$ python3 -q
>>> import numpy as np
>>> from numpy import linalg as LA
>>> np.set_printoptions(precision=3, suppress=True, linewidth=200)
>>> K = np.array([[-5, -1, -5, -1],
...     [-5, -1, -5, -1],
...     [-5, -1, -5, -1],
...     [-5, -1, -5, -1]])
>>> K
array([[-5, -1, -5, -1],
       [-5, -1, -5, -1],
       [-5, -1, -5, -1],
       [-5, -1, -5, -1]])
>>> hat = np.triu(np.array([[0, -1, 2, 2], [2, 2, 1, 1], [2, -2, 1, 0], [2, -2, 1, 2]]), 1) + np.eye(4)
>>> A2 = hat @ K @ LA.inv(hat)
>>> A2
array([[-20., -24.,  44.,  60.],
       [-15., -18.,  33.,  45.],
       [ -5.,  -6.,  11.,  15.],
       [ -5.,  -6.,  11.,  15.]])
>>> LA.matrix_rank(A2)
np.int64(1)
>>> round(float(LA.norm(K[2] - K[3])), 3)
0.0
>>> np.round(LA.norm(K, 2), 3)
np.float64(14.422)
>>> LA.norm(K, axis=1).argmax()
np.int64(0)
>>> K[2] @ K[3]
np.int64(52)
>>> T = np.stack([K, 5 * K, K[::-1]])
>>> T.shape
(3, 4, 4)
>>> T.sum(axis=0)
array([[-35,  -7, -35,  -7],
       [-35,  -7, -35,  -7],
       [-35,  -7, -35,  -7],
       [-35,  -7, -35,  -7]])
>>> LA.det(T)
array([0., 0., 0.])
>>> np.einsum("bij,cij->bc", T, T)
array([[ 208, 1040,  208],
       [1040, 5200, 1040],
       [ 208, 1040,  208]])
>>> LA.norm(T, axis=(1, 2))
array([14.422, 72.111, 14.422])
>>> rank = LA.matrix_rank(K)
>>> rank
np.int64(1)
>>> ns = LA.svd(K)[2][rank:].T
>>> [int(LA.matrix_rank(K[:, :j + 1])) for j in range(4)]
[1, 1, 1, 1]
>>> ns @ ns.T
array([[ 0.519, -0.096, -0.481, -0.096],
       [-0.096,  0.981, -0.096, -0.019],
       [-0.481, -0.096,  0.519, -0.096],
       [-0.096, -0.019, -0.096,  0.981]])
>>> ns.shape
(4, 3)
>>> LA.matrix_rank(K.T @ K), LA.matrix_rank(K @ K.T)
(np.int64(1), np.int64(1))
>>> round(np.trace(LA.pinv(K) @ K), 3)
np.float64(1.0)
>>> try:
...     LA.inv(K)
... except LA.LinAlgError as e:
...     print("failed:", e)
... 
failed: Singular matrix
>>> LA.lstsq(K[:-1].T, K[-1])[2]
np.int32(1)
>>> np.unique(K.round(6), axis=0).shape
(1, 4)
>>> K @ LA.pinv(K) @ K
array([[-5., -1., -5., -1.],
       [-5., -1., -5., -1.],
       [-5., -1., -5., -1.],
       [-5., -1., -5., -1.]])
>>> rng = np.random.default_rng(18)
>>> A = np.triu(rng.random((8, 8)) < 0.3, 1).astype(int)
>>> A = A + A.T
>>> A
array([[0, 0, 1, 1, 0, 0, 0, 0],
       [0, 0, 0, 0, 0, 0, 0, 1],
       [1, 0, 0, 0, 1, 0, 0, 1],
       [1, 0, 0, 0, 0, 0, 0, 0],
       [0, 0, 1, 0, 0, 1, 1, 0],
       [0, 0, 0, 0, 1, 0, 1, 1],
       [0, 0, 0, 0, 1, 1, 0, 1],
       [0, 1, 1, 0, 0, 1, 1, 0]])
>>> z = rng.permutation(8)
>>> z
array([0, 6, 1, 3, 7, 5, 4, 2])
>>> A2 = A[z][:, z]
>>> round(LA.det(A2), 3), round(float(LA.det(A[z])), 3)
(np.float64(1.0), 1.0)
>>> np.sort(np.abs(LA.eigvals(A2)))
array([0.186, 0.629, 0.725, 1.   , 1.196, 1.368, 2.428, 2.975])
>>> np.diag(A2)
array([0, 0, 0, 0, 0, 0, 0, 0])
>>> round(LA.norm(A, 1), 3), round(LA.norm(A, np.inf), 3)
(np.float64(4.0), np.float64(4.0))
>>> LA.norm(A, axis=1)
array([1.414, 1.   , 1.732, 1.   , 1.732, 1.732, 1.732, 2.   ])
>>> np.round(LA.norm(A, "nuc"), 3)
np.float64(10.506)
>>> LA.norm(A, axis=1).argmax()
np.int64(7)
>>> A[5] @ A[7]
np.int64(1)
>>> np.round(LA.norm(A[5] - A[7]), 3)
np.float64(2.236)
>>> np.round(LA.norm(A) ** 2 / LA.norm(A, 2) ** 2, 3)
np.float64(2.26)
>>> x = np.array([-1, 1, -2, -3, 2, -2, -2, -1])
>>> h1 = np.maximum(A @ x, 0)
>>> np.flatnonzero(h1 > 1e-9)
array([], dtype=int64)
>>> np.tanh(A @ x)
array([-1.   , -0.762,  0.   , -0.762, -1.   , -0.762, -0.762, -1.   ])
>>> np.maximum(A @ x, 0) - np.maximum(-A @ x, 0)
array([-5, -1,  0, -1, -6, -1, -1, -5])
>>> h1
array([0, 0, 0, 0, 0, 0, 0, 0])
>>> u = np.array([-5, -3, -5, 0, 1, -2, -3, 4])
>>> A2 = A + np.outer(u, np.eye(8)[4])
>>> LA.matrix_rank(A2 - A)
np.int64(1)
>>> round(float(LA.det(A2) / LA.det(A)), 3), round(float(1 + LA.solve(A, u)[4]), 3)
(-1.0, -1.0)
>>> M = np.load("case12.npy")
>>> M
array([[ 36, -11,  15,  20,  22, -17],
       [-11,  28, -10, -13, -19,  16],
       [ 15, -10,  31,  -3,  27, -18],
       [ 20, -13,  -3,  24,   8,  -5],
       [ 22, -19,  27,   8,  31, -22],
       [-17,  16, -18,  -5, -22,  19]])
>>> x = np.array([5, 2, 5, 3, 3, 8])
>>> h1 = np.maximum(M @ x, 0)
>>> np.maximum(M @ (3 * x), 0)
array([669,   0, 414, 345, 444,   0])
>>> h1
array([223,   0, 138, 115, 148,   0])
>>> M.T @ h1
array([ 15654,  -8140,  11274,   7990,  14140, -10106])
>>> M * (h1 > 1e-9)[:, None]
array([[ 36, -11,  15,  20,  22, -17],
       [  0,   0,   0,   0,   0,   0],
       [ 15, -10,  31,  -3,  27, -18],
       [ 20, -13,  -3,  24,   8,  -5],
       [ 22, -19,  27,   8,  31, -22],
       [  0,   0,   0,   0,   0,   0]])
>>> np.tanh(M @ x)
array([ 1., -1.,  1.,  1.,  1., -1.])
>>> np.flatnonzero(h1 > 1e-9)
array([0, 2, 3, 4])
>>> [round(float(x), 3) for x in LA.svd(M, compute_uv=False)[:3]]
[105.935, 36.656, 20.82]
>>> LA.matrix_rank(M, rtol=0.1)
np.int64(3)
>>> np.round(LA.norm(M, 2) / LA.norm(M), 3)
np.float64(0.928)
>>> ev, vecs = LA.eigvalsh(M)
Traceback (most recent call last):
  File "<python-input-71>", line 1, in <module>
    ev, vecs = LA.eigvalsh(M)
    ^^^^^^^^
ValueError: too many values to unpack (expected 2)
>>> ev, vecs = LA.eigh(M)
>>> np.abs(vecs[:, -1])
array([0.47 , 0.365, 0.414, 0.232, 0.519, 0.389])
>>> LA.svd(M, compute_uv=False)
array([105.935,  36.656,  20.82 ,   4.26 ,   1.231,   0.098])
>>> (ev > 1e-8).sum(), (ev < -1e-8).sum()
(np.int64(6), np.int64(0))
>>> np.unique(ev.round(6) + 0, return_counts=True)[1]
array([1, 1, 1, 1, 1, 1])
>>> np.abs(vecs[:, -1]).round(6).argmax()
np.int64(4)
>>> LA.eigvalsh(M @ M)
array([    0.01 ,     1.515,    18.146,   433.488,  1343.672, 11222.17 ])
>>> z = rng.permutation(6)
>>> z
array([2, 3, 0, 5, 1, 4])
>>> A2 = M[z][:, z]
>>> np.trace(A2)
np.int64(169)
>>> np.sort(np.abs(LA.eigvals(A2)))
array([  0.098,   1.231,   4.26 ,  20.82 ,  36.656, 105.935])
>>> A2
array([[ 31,  -3,  15, -18, -10,  27],
       [ -3,  24,  20,  -5, -13,   8],
       [ 15,  20,  36, -17, -11,  22],
       [-18,  -5, -17,  19,  16, -22],
       [-10, -13, -11,  16,  28, -19],
       [ 27,   8,  22, -22, -19,  31]])
>>> cov = A2.T @ A2
>>> np.allclose(cov, cov.T)
True
>>> np.diag(cov)
array([2348, 1243, 2815, 1739, 1791, 3083])
>>> J = np.load("x.npy")
>>> J
array([[ 0.653, -0.274,  0.39 ],
       [-0.274,  0.784,  0.307],
       [ 0.39 ,  0.307,  0.563]])
>>> np.abs(np.diag(LA.qr(J)[1])) > 1e-9
array([ True,  True, False])
>>> ev, vecs = LA.eigvalsh(J)
Traceback (most recent call last):
  File "<python-input-91>", line 1, in <module>
    ev, vecs = LA.eigvalsh(J)
    ^^^^^^^^
ValueError: too many values to unpack (expected 2)
>>> ev, vecs = LA.eigh(J)
>>> vecs @ np.diag(ev) @ vecs.T
array([[ 0.653, -0.274,  0.39 ],
       [-0.274,  0.784,  0.307],
       [ 0.39 ,  0.307,  0.563]])
>>> np.round(vecs.T @ J @ vecs, 3) + 0
array([[0., 0., 0.],
       [0., 1., 0.],
       [0., 0., 1.]])
>>> ev.sum(), np.trace(J)
(np.float64(2.0), np.float64(2.0))
>>> (ev > 1e-8).sum(), (ev < -1e-8).sum()
(np.int64(2), np.int64(0))
>>> x = np.array([-3, 3, -5])
>>> LA.eigvalsh(2 * J - np.eye(3))
array([-1.,  1.,  1.])
>>> (x - J @ x) @ (J @ x)
np.float64(0.0)
>>> X = np.array([[1, -4, 16, -64],
...     [1, -3, 9, -27],
...     [1, -2, 4, -8],
...     [1, -1, 1, -1],
...     [1, 0, 0, 0],
...     [1, 1, 1, 1],
...     [1, 2, 4, 8],
...     [1, 3, 9, 27]])
>>> A2 = np.c_[X[:, :1] @ np.array([[3]]), np.array([0, 5, -2, -5, 2, 6, 6, 6])]
>>> A2
array([[ 3,  0],
       [ 3,  5],
       [ 3, -2],
       [ 3, -5],
       [ 3,  2],
       [ 3,  6],
       [ 3,  6],
       [ 3,  6]])
>>> LA.matrix_rank(np.c_[X, A2])
np.int64(5)
>>> np.round(LA.norm(A2 - X @ LA.lstsq(X, A2)[0], axis=0), 3) + 0
array([0.   , 8.035])
